>>> import numpy as np
>>> from numpy import linalg as LA
>>> np.set_printoptions(precision=2, suppress=True, linewidth=160)
>>> rd = lambda a: np.round(a, 2) + 0
>>> X = np.load("case2.npy")
>>> X
array([[ 0.,  3.,  0.,  0.,  0.,  0.,  0.,  0.,  0.,  0.,  0.,  0.],
       [ 3.,  0.,  3.,  0.,  0.,  0.,  0.,  0.,  0.,  0.,  0.,  0.],
       [ 0.,  3., -4.,  3.,  0.,  0.,  0.,  0.,  0.,  0.,  0.,  0.],
       [ 0.,  0.,  3.,  0.,  3.,  0.,  0.,  0.,  0.,  0.,  0.,  0.],
       [ 0.,  0.,  0.,  3.,  0.,  3.,  0.,  0.,  0.,  0.,  0.,  0.],
       [ 0.,  0.,  0.,  0.,  3.,  5.,  3.,  0.,  0.,  0.,  0.,  0.],
       [ 0.,  0.,  0.,  0.,  0.,  3.,  4.,  3.,  0.,  0.,  0.,  0.],
       [ 0.,  0.,  0.,  0.,  0.,  0.,  3.,  0.,  3.,  0.,  0.,  0.],
       [ 0.,  0.,  0.,  0.,  0.,  0.,  0.,  3., -2.,  3.,  0.,  0.],
       [ 0.,  0.,  0.,  0.,  0.,  0.,  0.,  0.,  3., -2.,  3.,  0.],
       [ 0.,  0.,  0.,  0.,  0.,  0.,  0.,  0.,  0.,  3., -2.,  3.],
       [ 0.,  0.,  0.,  0.,  0.,  0.,  0.,  0.,  0.,  0.,  3.,  2.]])
>>> rd(LA.norm(X, "nuc"))
np.float64(49.68)
>>> rd(LA.norm(X, 2))
np.float64(8.71)
>>> M = np.load("a.npy")
>>> M
array([[-14.74,   2.64,   0.48,  -4.6 ,   4.35,  -9.94,   0.43,  -3.84,  -4.16,  -0.13,   2.05],
       [ -7.21,   5.15,   3.5 ,  -5.1 ,   6.51,  -6.79,  -2.4 ,   8.58,  -1.9 ,  10.51,  -1.1 ],
       [ -8.26,  -8.69,  -1.73,   1.35,  -2.53,  -3.11,   9.88,  -2.35,  -1.72,  11.34,   0.66],
       [  4.25,   9.74,  -0.95,   5.14,   4.33, -11.85,   3.57,  -3.42,  -5.99,  -4.38,   4.59],
       [ -9.82,   3.36,   9.21,  -4.62,  -1.9 ,   8.79,  -8.28,  -4.34,   0.09,  -4.12,  -0.91],
       [ -1.83,   7.63,   0.66,  -5.91, -14.06,   8.08,   5.31,  -0.27,   0.18,  -1.1 ,   3.24],
       [  0.5 ,  -4.88, -12.  ,  -0.45,   4.46,   1.36,  -7.86,  -5.32,  -6.84,  -5.11,  -6.86],
       [  4.13,   7.31,   0.34,   0.83,  -1.88,  11.45,  -1.09,   0.36,  13.79,  -1.48,  -0.65],
       [  7.74,   2.11,   4.08,   4.29, -12.22,  -4.19,  -1.21,  -7.39,  -1.97,  -7.18,  -4.71],
       [ -2.54,  -8.16,   8.96,  -1.35,   1.63,   4.45,  -9.85,   4.84,   2.95,   6.  ,  -7.57],
       [  2.21,   9.06,   1.15,   4.89,   3.61,  -3.33,   6.69,  10.15,   7.65,   2.74,  -7.06],
       [  2.29,  -7.4 ,   3.78,   6.83,  -7.72,  -7.78,  -2.24,  -2.61,   7.77,  -9.29,   0.7 ],
       [  8.37,  -1.56,   5.55,  -5.82,  15.07,   2.5 ,   1.76,  -3.9 ,  -2.45,  -0.04,  -2.28],
       [ -0.9 ,   5.55,  -3.15,   4.85,  -6.01,  -4.15,  12.54,   7.97,  -3.31,  -6.  ,  -3.69],
       [  5.55,   1.25,   3.5 ,   8.52,   2.23,  -6.31,  11.51,   9.42,  -3.41,  -2.28,  -0.15],
       [  0.72, -14.9 ,  -6.05,   6.97,  -2.98,  -2.24,   0.3 ,   2.77,  -4.18,  -5.36,  -4.94],
       [ -4.31,   5.19,   2.22,  -3.77, -10.39,  11.47,   6.48,  -3.13,  -2.24,  -1.59,   6.05],
       [  1.81,   5.03,   0.98,  -6.81,  -1.34, -10.58,  -3.37,   1.8 , -13.26,   2.43,  -3.74],
       [ -6.37,  -4.67, -12.47,   0.98,  -2.57,  -2.57,  -4.51,   1.53,  -9.82,   6.42,  -2.72],
       [  5.92, -10.13,  -8.28,   0.76,   0.06,  -3.25,  -2.56, -12.55,   2.8 ,  -2.11,   2.5 ],
       [ -2.68,   6.33,   3.11,   4.77,  -9.12,   1.5 ,   9.66,   1.93,   3.04,  -1.29, -11.27],
       [  0.75,  -1.06,  -3.37,   6.66,   9.92,   7.78,  -4.86,   8.99,  -2.84,   1.28,  -8.33],
       [  0.57,   5.28,   5.24,  -4.99,   5.96,  -0.29,  -3.96,  -3.66, -12.23,  -8.81,  -5.25]])
>>> t = np.radians(120)
>>> R = np.eye(12)
>>> R[0, 0] = R[9, 9] = np.cos(t)
>>> R[0, 9], R[9, 0] = -np.sin(t), np.sin(t)
>>> rd(R)
array([[-0.5 ,  0.  ,  0.  ,  0.  ,  0.  ,  0.  ,  0.  ,  0.  ,  0.  , -0.87,  0.  ,  0.  ],
       [ 0.  ,  1.  ,  0.  ,  0.  ,  0.  ,  0.  ,  0.  ,  0.  ,  0.  ,  0.  ,  0.  ,  0.  ],
       [ 0.  ,  0.  ,  1.  ,  0.  ,  0.  ,  0.  ,  0.  ,  0.  ,  0.  ,  0.  ,  0.  ,  0.  ],
       [ 0.  ,  0.  ,  0.  ,  1.  ,  0.  ,  0.  ,  0.  ,  0.  ,  0.  ,  0.  ,  0.  ,  0.  ],
       [ 0.  ,  0.  ,  0.  ,  0.  ,  1.  ,  0.  ,  0.  ,  0.  ,  0.  ,  0.  ,  0.  ,  0.  ],
       [ 0.  ,  0.  ,  0.  ,  0.  ,  0.  ,  1.  ,  0.  ,  0.  ,  0.  ,  0.  ,  0.  ,  0.  ],
       [ 0.  ,  0.  ,  0.  ,  0.  ,  0.  ,  0.  ,  1.  ,  0.  ,  0.  ,  0.  ,  0.  ,  0.  ],
       [ 0.  ,  0.  ,  0.  ,  0.  ,  0.  ,  0.  ,  0.  ,  1.  ,  0.  ,  0.  ,  0.  ,  0.  ],
       [ 0.  ,  0.  ,  0.  ,  0.  ,  0.  ,  0.  ,  0.  ,  0.  ,  1.  ,  0.  ,  0.  ,  0.  ],
       [ 0.87,  0.  ,  0.  ,  0.  ,  0.  ,  0.  ,  0.  ,  0.  ,  0.  , -0.5 ,  0.  ,  0.  ],
       [ 0.  ,  0.  ,  0.  ,  0.  ,  0.  ,  0.  ,  0.  ,  0.  ,  0.  ,  0.  ,  1.  ,  0.  ],
       [ 0.  ,  0.  ,  0.  ,  0.  ,  0.  ,  0.  ,  0.  ,  0.  ,  0.  ,  0.  ,  0.  ,  1.  ]])
>>> Y = X @ R.T
>>> np.allclose(LA.norm(X, axis=1), LA.norm(Y, axis=1))
True
>>> rd(np.abs(Y - X).max(axis=0))
array([4.5, 0. , 0. , 0. , 0. , 0. , 0. , 0. , 0. , 4.5, 0. , 0. ])
>>> rd(LA.det(R)), np.trace(R)
(np.float64(1.0), np.float64(9.0))
